In [1]: import numpy as np

In [2]: from numpy import linalg as LA

In [3]: np.set_printoptions(suppress=True, linewidth=140)

In [4]: rd = lambda a: np.round(a, 1) + 0

In [5]: mat = np.loadtxt("arr.csv", delimiter=",")

In [6]: mat
Out[6]: 
array([[-2. ,  1. ,  0.7],
       [-1.3,  0.4,  1.7],
       [-0.5, -0.5,  0.6],
       [-0.4,  1. ,  0.4],
       [ 1.5, -0.7, -1.5]])

In [7]: u, r1 = mat[1], mat[3]

In [8]: u @ r1
Out[8]: np.float64(1.6)

In [9]: p = (u @ r1) / (u @ u) * u

In [10]: rd(r1 - p)
Out[10]: array([ 0. ,  0.9, -0.2])

In [11]: proj = mat @ LA.solve(mat.T @ mat, mat.T)

In [12]: rd(LA.eigvalsh(proj))
Out[12]: array([0., 0., 1., 1., 1.])

In [13]: rd(proj)
Out[13]: 
array([[ 1. , -0.1,  0. ,  0. , -0.1],
       [-0.1,  0.6,  0.2,  0.1, -0.4],
       [ 0. ,  0.2,  0.5, -0.4, -0.1],
       [ 0. ,  0.1, -0.4,  0.6, -0.2],
       [-0.1, -0.4, -0.1, -0.2,  0.4]])

In [14]: np.allclose(proj @ proj, proj)
Out[14]: True

In [15]: B = np.c_[mat[:, :2] @ np.array([[2, 5], [3, 2]]), np.array([1, 6, 5, 3, 6])]

In [16]: rd(B)
Out[16]: 
array([[-1. , -8. ,  1. ],
       [-1.4, -5.7,  6. ],
       [-2.5, -3.5,  5. ],
       [ 2.2,  0. ,  3. ],
       [ 0.9,  6.1,  6. ]])

In [17]: LA.matrix_rank(B)
Out[17]: np.int64(3)

In [18]: rd(LA.norm(B - mat @ LA.lstsq(mat, B)[0], axis=0))
Out[18]: array([0. , 0. , 9.8])

In [19]: rd(LA.norm(LA.qr(mat)[0].T @ B, axis=0) ** 2 / ((B ** 2).sum(axis=0) + 1e-12))
Out[19]: array([1. , 1. , 0.1])

In [20]: u = np.array([2, 2])

In [21]: rd(np.array([np.convolve(row, u, "same") for row in B]))
Out[21]: 
array([[ -2. , -18. , -14. ],
       [ -2.8, -14.2,   0.6],
       [ -5. , -12. ,   3. ],
       [  4.4,   4.4,   6. ],
       [  1.8,  14. ,  24.2]])

In [22]: rd(np.polyval(u, B[4]))
Out[22]: array([ 3.8, 14.2, 14. ])

In [23]: rd(np.correlate(B[4], B[2], "full"))
Out[23]: array([  4.5,  27.4,   6.4, -36.2, -15. ])

In [24]: B = np.array([[9, 1, 8, 5], [7, 0, 7, 8], [9, 4, 1, 0], [9, 1, 2, 9]])

In [25]: J = np.triu(B, 1)

In [26]: J
Out[26]: 
array([[0, 1, 8, 5],
       [0, 0, 7, 8],
       [0, 0, 0, 0],
       [0, 0, 0, 0]])

In [27]: # rows 2 and 3 are equal

In [28]: left, sv, vt = LA.svd(J)

In [29]: V = vt[:(sv > 1e-8).sum()]

In [30]: rng = np.random.default_rng(3362)

In [31]: x = J[1] + 2 * J[2] + rng.integers(2) * np.eye(4)[1]

In [32]: x
Out[32]: array([0., 1., 7., 8.])

In [33]: LA.matrix_rank(np.vstack([J, x]))
Out[33]: np.int64(3)

In [34]: np.allclose(V.T @ V @ x, x)
Out[34]: False

In [35]: left, sv, vt = LA.svd(J)

In [36]: rd(sv)
Out[36]: array([14.1,  2.2,  0. ,  0. ])

In [37]: np.argmax(sv[:-1] / (sv[1:] + 1e-6)) + 1
Out[37]: np.int64(2)

In [38]: B = left[:, :2] @ np.diag(sv[:2]) @ vt[:2]

In [39]: rd(np.abs(J - B).max())
Out[39]: np.float64(0.0)

In [40]: rd(LA.norm(J - B) / LA.norm(J))
Out[40]: np.float64(0.0)

In [41]: rd(B)
Out[41]: 
array([[0., 1., 8., 5.],
       [0., 0., 7., 8.],
       [0., 0., 0., 0.],
       [0., 0., 0., 0.]])

In [42]: labels = rng.permutation(3)

In [43]: B = mat[:, labels] * rng.choice([-1, 1], 3)

In [44]: B
Out[44]: 
array([[-0.7,  2. , -1. ],
       [-1.7,  1.3, -0.4],
       [-0.6,  0.5,  0.5],
       [-0.4,  0.4, -1. ],
       [ 1.5, -1.5,  0.7]])

In [45]: left, _, vt = LA.svd(mat.T @ B)

In [46]: labels
Out[46]: array([2, 0, 1])

In [47]: rd(LA.lstsq(mat, B)[0])
Out[47]: 
array([[ 0., -1.,  0.],
       [ 0.,  0., -1.],
       [-1.,  0.,  0.]])

In [48]: w1 = np.array([[-2, 0, 0, 2, 0], [1, 2, 1, 0, -1], [0, -1, 1, 0, 2]])

In [49]: beta = np.array([1, 0, 0, 2, 0])

In [50]: H = np.maximum(B @ w1 + beta, 0)

In [51]: LA.matrix_rank(H)
Out[51]: np.int64(5)

In [52]: rd(H)
Out[52]: 
array([[4.4, 5. , 1. , 0.6, 0. ],
       [5.7, 3. , 0.9, 0. , 0. ],
       [2.7, 0.5, 1. , 0.8, 0.5],
       [2.2, 1.8, 0. , 1.2, 0. ],
       [0. , 0. , 0. , 5. , 2.9]])

In [53]: (H > 0).astype(int)
Out[53]: 
array([[1, 1, 1, 1, 0],
       [1, 1, 1, 0, 0],
       [1, 1, 1, 1, 1],
       [1, 1, 0, 1, 0],
       [0, 0, 0, 1, 1]])

In [54]: basis = np.array([[0, 3, 0], [2, 1, 2], [2, 1, 1], [2, 1, 0], [1, 1, 0]])

In [55]: rd(H @ basis)
Out[55]: 
array([[13.2, 19.8, 11. ],
       [ 7.8, 21. ,  6.9],
       [ 5.1, 10.9,  2. ],
       [ 6. ,  9.6,  3.6],
       [12.9,  7.9,  0. ]])
